$ python3 -q
>>> import numpy as np
>>> from numpy import linalg as LA
>>> np.set_printoptions(precision=1, suppress=True, linewidth=120)
>>> A = np.loadtxt("arr.csv", delimiter=",")
>>> A
array([[-0.3, -0.2, -5.2,  1.5, -1.1],
       [-0.1,  2. ,  3. , -1.1,  0.6],
       [-0.7, -1. ,  1.8, -0.7, -0.9],
       [-0.6,  0.5, -3.5,  1.2, -1.1],
       [ 0.1,  0. ,  3. , -1. ,  1.3],
       [-1.5, -0.2,  1.7, -0.6,  0.1],
       [ 1. ,  0.1, -2.3,  0.7,  0.3],
       [-1.5,  1. , -2.7,  1. , -0.2],
       [-0.2, -0.7,  2.9, -1.1, -1.3],
       [-1.5,  0.7, -1.5,  0.5, -0.9],
       [-0.5,  0.1,  1.2, -0.4,  1. ],
       [ 0.4, -1.6,  0.2,  0. , -0.5],
       [-0.9,  0.2, -0.4,  0.2,  0.8],
       [ 0.7, -1.1,  4.4, -1.6,  0.3],
       [ 0.3,  0.9, -4.1,  1.3,  1. ],
       [-1.1,  0.6, -1.1,  0.4,  0.6],
       [-1. ,  1.1, -1.2,  0.5,  0.7],
       [ 0.2,  1. , -3.6,  1.2, -1. ],
       [ 0.7, -0.1, -0.8,  0.1,  1.5],
       [ 0.1,  0.9, -3.7,  1.3, -1.3],
       [ 1.1,  1.2,  1.7, -0.7,  2.1],
       [ 1.9,  0. ,  1.6, -0.5, -1.5],
       [ 0.3, -1. ,  5.4, -1.7, -0.4],
       [ 1.3, -0.3, -2.4,  0.8,  0.5],
       [-1.1, -2.7,  1.4, -0.5, -1. ],
       [ 0.6,  0.4, -3.4,  1.1,  0.2],
       [-0.5,  0.9, -0.2,  0.1,  0.9],
       [-0.5, -0.3,  0.5, -0.2,  1. ],
       [ 1.6,  0.8,  0.3, -0.2,  0.7],
       [ 1. ,  1.2, -2.4,  0.8, -0.2],
       [-0.9,  1.8, -0.4,  0.1, -1.1],
       [ 0.6, -2.6,  6. , -1.8,  1.4],
       [-1.5, -1.9,  1. , -0.4, -0.8],
       [-3.1,  0.9, -2.5,  0.8, -0.4],
       [ 0.3, -1.4,  0.5, -0.2, -0.7],
       [-0.3,  1.4,  3.6, -1.1,  0. ],
       [-0.1,  0.1, -5.4,  1.7, -1.6],
       [-2. ,  0.9,  2.3, -0.7,  0.7],
       [-1.2,  1.3,  5.1, -1.7,  0.8],
       [-1.5, -0.3, -5.4,  1.7,  1. ],
       [-0.6, -0.7, -5.2,  1.8, -0.2],
       [-1.2,  1. , -0.7,  0.3,  0.9],
       [-0.7, -0.4,  1.2, -0.4, -1. ],
       [ 0.9,  1.1,  0.9, -0.4,  1.1]])
>>> T = np.stack([A, -2 * A, A[::-1]])
>>> T.shape
(3, 44, 5)
>>> (T @ A.T).shape
(3, 44, 44)
>>> cov = np.cov(A, rowvar=False)
>>> cov
array([[ 1.1, -0.1,  0.3, -0.1,  0.1],
       [-0.1,  1.2, -0.8,  0.3,  0.2],
       [ 0.3, -0.8,  9. , -3. ,  0.7],
       [-0.1,  0.3, -3. ,  1. , -0.2],
       [ 0.1,  0.2,  0.7, -0.2,  0.9]])
>>> round(float(np.corrcoef(A[:, 1], A[:, 0])[0, 1]), 1)
-0.1
>>> np.corrcoef(A.T)
array([[ 1. , -0.1,  0.1, -0.1,  0.1],
       [-0.1,  1. , -0.2,  0.2,  0.2],
       [ 0.1, -0.2,  1. , -1. ,  0.2],
       [-0.1,  0.2, -1. ,  1. , -0.2],
       [ 0.1,  0.2,  0.2, -0.2,  1. ]])
>>> cov.shape
(5, 5)
>>> np.round(LA.eigvalsh(cov)[::-1], 1) + 0
array([10.2,  1.3,  1.1,  0.7,  0. ])
>>> np.round(np.median(A, axis=0), 1) + 0
array([-0.3,  0.2,  0. ,  0. ,  0.2])
>>> np.argsort(-A.std(axis=0).round(6), kind="stable")
array([2, 1, 0, 3, 4])
>>> U, s, Vt = LA.svd(A)
>>> np.argmax(s[:-1] / (s[1:] + 1e-6)) + 1
np.int64(4)
>>> out = U[:, :4] @ np.diag(s[:4]) @ Vt[:4]
>>> np.round(LA.norm(A - out) / LA.norm(A), 1)
np.float64(0.0)
>>> np.round(np.abs(A - out).max(), 1)
np.float64(0.2)
>>> labels = A[:, 1] > np.median(A[:, 1])
>>> u = A[labels].mean(axis=0) - A[~labels].mean(axis=0)
>>> ((A - A.mean(axis=0)) @ u > 0).astype(int)
array([1, 0, 0, 1, 0, 0, 1, 1, 0, 1, 0, 0, 1, 0, 1, 1, 1, 1, 1, 1, 1, 0, 0, 1, 0, 1, 1, 0, 1, 1, 1, 0, 0, 1, 0, 0, 1,
       0, 0, 1, 1, 1, 0, 1])
>>> labels.astype(int)
array([0, 1, 0, 1, 0, 0, 0, 1, 0, 1, 0, 0, 1, 0, 1, 1, 1, 1, 0, 1, 1, 0, 0, 0, 0, 1, 1, 0, 1, 1, 1, 0, 0, 1, 0, 1, 0,
       1, 1, 0, 0, 1, 0, 1])
>>> Xs = A - A.mean(axis=0)
>>> U, s, Vt = LA.svd(Xs, full_matrices=False)
>>> np.abs(U[:, 0]).argmax()
np.int64(31)
>>> np.round(Xs.mean(axis=0), 1) + 0
array([0., 0., 0., 0., 0.])
>>> np.round(Vt[0] * np.sign(Vt[0, np.abs(Vt[0]).argmax()]), 1) + 0
array([ 0. , -0.1,  0.9, -0.3,  0.1])
>>> np.round(np.abs(Vt[-1]), 1) + 0
array([0. , 0. , 0.3, 1. , 0. ])
>>> s
array([20.9,  7.4,  6.9,  5.3,  0.5])
>>> round(float((s ** 2).sum() ** 2 / (s ** 4).sum()), 1)
1.6
